In [1]: import numpy as np

In [2]: np.set_printoptions(precision=1, suppress=True, linewidth=200)

In [3]: def tidy(a):
   ...:     return np.round(a, 1) + 0
   ...: 

In [4]: X = np.loadtxt("m.csv", delimiter=",")

In [5]: print(X)
[[ 6.  0.  0.]
 [ 0. -8.  0.]
 [ 0.  0. -5.]]

In [6]: x = np.array([-1, 3, 2])

In [7]: a = np.maximum(X @ x, 0)

In [8]: print(X.T @ a)
[0. 0. 0.]

In [9]: print(X * (a > 1e-9)[:, None])
[[ 0.  0.  0.]
 [ 0. -0.  0.]
 [ 0.  0. -0.]]

In [10]: print(np.flatnonzero(a > 1e-9))
[]

In [11]: print(tidy(np.linalg.eigvalsh(X).min()))
-8.0

In [12]: proj = np.triu(np.array([[2, 2, 0], [2, 0, 1], [1, 2, 2]]), 1) + np.eye(3)

In [13]: out = proj @ X @ np.linalg.inv(proj)

In [14]: print(np.trace(out), np.trace(X))
-7.0 -7.0

In [15]: print(proj @ X - X @ proj)
[[  0. -28.   0.]
 [  0.   0.   3.]
 [  0.   0.   0.]]

In [16]: print(out)
[[  6. -28.  28.]
 [  0.  -8.   3.]
 [  0.   0.  -5.]]

In [17]: print(tidy(np.linalg.det(out)))
240.0

In [18]: print(np.linalg.matrix_rank(out))
3

In [19]: out = np.array([[1, 1], [1, -1]])

In [20]: rng = np.random.default_rng(20273)

In [21]: K = np.kron(out, np.kron(out, out))[rng.permutation(8)][:4]

In [22]: print(K)
[[ 1 -1  1 -1 -1  1 -1  1]
 [ 1  1  1  1  1  1  1  1]
 [ 1  1 -1 -1  1  1 -1 -1]
 [ 1 -1 -1  1  1 -1 -1  1]]

In [23]: out = K / np.linalg.norm(K, axis=1, keepdims=True)

In [24]: C2 = out @ out.T

In [25]: print((C2 - 2 * np.eye(4)).round(6).argmax(axis=1))
[1 0 0 0]

In [26]: print(np.argwhere(np.triu(np.abs(C2) > 0.95, 1)))
[]

In [27]: print(tidy(C2[3]))
[0. 0. 0. 1.]

In [28]: print((np.abs(C2) > 0.9).astype(int))
[[1 0 0 0]
 [0 1 0 0]
 [0 0 1 0]
 [0 0 0 1]]

In [29]: print(tidy(C2))
[[1. 0. 0. 0.]
 [0. 1. 0. 0.]
 [0. 0. 1. 0.]
 [0. 0. 0. 1.]]

In [30]: W = np.array([[-1, -3, 2],
    ...:     [-3, 0, -2],
    ...:     [1, -3, 3],
    ...:     [3, 1, 0],
    ...:     [2, 0, 2],
    ...:     [-3, 1, 3],
    ...:     [-1, 1, 0],
    ...:     [0, -2, -1]])

In [31]: c = np.array([6, -3, -9])

In [32]: H = np.maximum(K @ W + c, 0)

In [33]: print(H)
[[ 2  0  0]
 [ 4  0  0]
 [ 0  0  0]
 [16  0  0]]

In [34]: print(tidy((H > 0).mean(axis=0)))
[0.8 0.  0. ]

In [35]: basis = np.array([[3, 2], [3, 0], [4, 5]])

In [36]: print(H @ basis)
[[ 6  4]
 [12  8]
 [ 0  0]
 [48 32]]
